% python3 -q
>>> import numpy as np
>>> import numpy.linalg as la
>>> np.set_printoptions(precision=1, suppress=True, linewidth=200, floatmode="fixed")
>>> rd = lambda a: np.round(a, 1) + 0
>>> cent = np.array([[0.6, 0.3, -0.1], [-0.9, 0.9, -2.3]])
>>> rng = np.random.default_rng(568558)
>>> arr = np.array([[0, 2],
...     [0, 0],
...     [2, 0],
...     [1, 0],
...     [1, 0],
...     [0, 0],
...     [1, 2],
...     [1, 1],
...     [1, 1],
...     [1, 2],
...     [2, 0],
...     [2, 2],
...     [0, 2],
...     [1, 1],
...     [2, 0],
...     [2, 2],
...     [1, 1],
...     [2, 2],
...     [2, 2],
...     [1, 2]]) @ cent + 0.1 * rng.normal(size=(20, 3))
>>> rd(arr)
array([[-1.9,  1.7, -4.6],
       [ 0.0,  0.1,  0.0],
       [ 1.1,  0.7, -0.2],
       [ 0.7,  0.2,  0.0],
       [ 0.7,  0.1, -0.2],
       [ 0.2,  0.1,  0.1],
       [-1.2,  2.1, -4.8],
       [-0.3,  1.3, -2.5],
       [-0.3,  1.3, -2.4],
       [-1.3,  2.1, -4.5],
       [ 1.1,  0.7, -0.2],
       [-0.7,  2.6, -4.8],
       [-1.8,  1.8, -4.5],
       [-0.3,  1.1, -2.4],
       [ 1.4,  0.7, -0.3],
       [-0.7,  2.4, -5.0],
       [-0.5,  1.3, -2.3],
       [-0.5,  2.3, -4.9],
       [-0.4,  2.4, -4.8],
       [-1.1,  2.0, -4.6]])
>>> Xc = arr - arr.mean(axis=0)
>>> U, s, Vh = la.svd(Xc, full_matrices=False)
>>> rd(np.abs(Vh[-1]))
array([0.3, 0.8, 0.4])
>>> np.abs(Vh[0]).argmax()
np.int64(2)
>>> (np.sign(U[:, 0]) == np.sign(U[0, 0])).astype(int)
array([1, 0, 0, 0, 0, 0, 1, 0, 0, 1, 0, 1, 1, 0, 0, 1, 0, 1, 1, 1])
>>> dist = la.norm(arr[:, None] - arr[None], axis=-1)
>>> dist.mean(axis=1).argmax()
np.int64(14)
>>> dist.shape
(20, 20)
>>> (dist + 1e9 * np.eye(20)).round(6).argmin(axis=1)
array([12,  5, 10,  4,  3,  1, 19,  8,  7, 19,  2, 15,  0,  8,  2, 17,  8, 18, 17,  9])
>>> theta = rng.uniform(0, 2 * np.pi, 17)
>>> q, _ = la.qr(np.array([[0.1, -1.3], [0.0, 1.8], [2.6, 1.3]]))
>>> mat = 10 * np.c_[np.cos(theta), np.sin(theta)] @ q.T
>>> rd(mat)
array([[  4.4,  -6.2,  -6.5],
       [ -4.1,   5.9,   7.0],
       [ -0.2,  -0.3, -10.0],
       [ -1.6,   2.6,   9.5],
       [ -3.3,   3.9,  -8.6],
       [ -0.7,   0.5, -10.0],
       [ -2.3,   3.5,   9.1],
       [ -5.9,   7.9,   1.7],
       [ -3.1,   3.7,  -8.8],
       [ -5.9,   8.0,   1.1],
       [  4.3,  -5.3,   7.3],
       [ -4.3,   6.1,   6.7],
       [ -5.7,   7.4,  -3.5],
       [  4.2,  -5.2,   7.4],
       [ -5.6,   7.6,   3.3],
       [ -3.6,   5.2,   7.7],
       [  5.6,  -7.3,   3.8]])
>>> q, r_ = la.qr(arr)
>>> rd(r_)
array([[ 4.3, -4.3, 10.9],
       [ 0.0, -5.6, 10.1],
       [ 0.0,  0.0, -1.0]])
>>> rd(np.trace(q @ q.T))
np.float64(3.0)
>>> np.allclose(r_.T @ r_, arr.T @ arr)
True
>>> rd(q @ r_)
array([[-1.9,  1.7, -4.6],
       [ 0.0,  0.1,  0.0],
       [ 1.1,  0.7, -0.2],
       [ 0.7,  0.2,  0.0],
       [ 0.7,  0.1, -0.2],
       [ 0.2,  0.1,  0.1],
       [-1.2,  2.1, -4.8],
       [-0.3,  1.3, -2.5],
       [-0.3,  1.3, -2.4],
       [-1.3,  2.1, -4.5],
       [ 1.1,  0.7, -0.2],
       [-0.7,  2.6, -4.8],
       [-1.8,  1.8, -4.5],
       [-0.3,  1.1, -2.4],
       [ 1.4,  0.7, -0.3],
       [-0.7,  2.4, -5.0],
       [-0.5,  1.3, -2.3],
       [-0.5,  2.3, -4.9],
       [-0.4,  2.4, -4.8],
       [-1.1,  2.0, -4.6]])
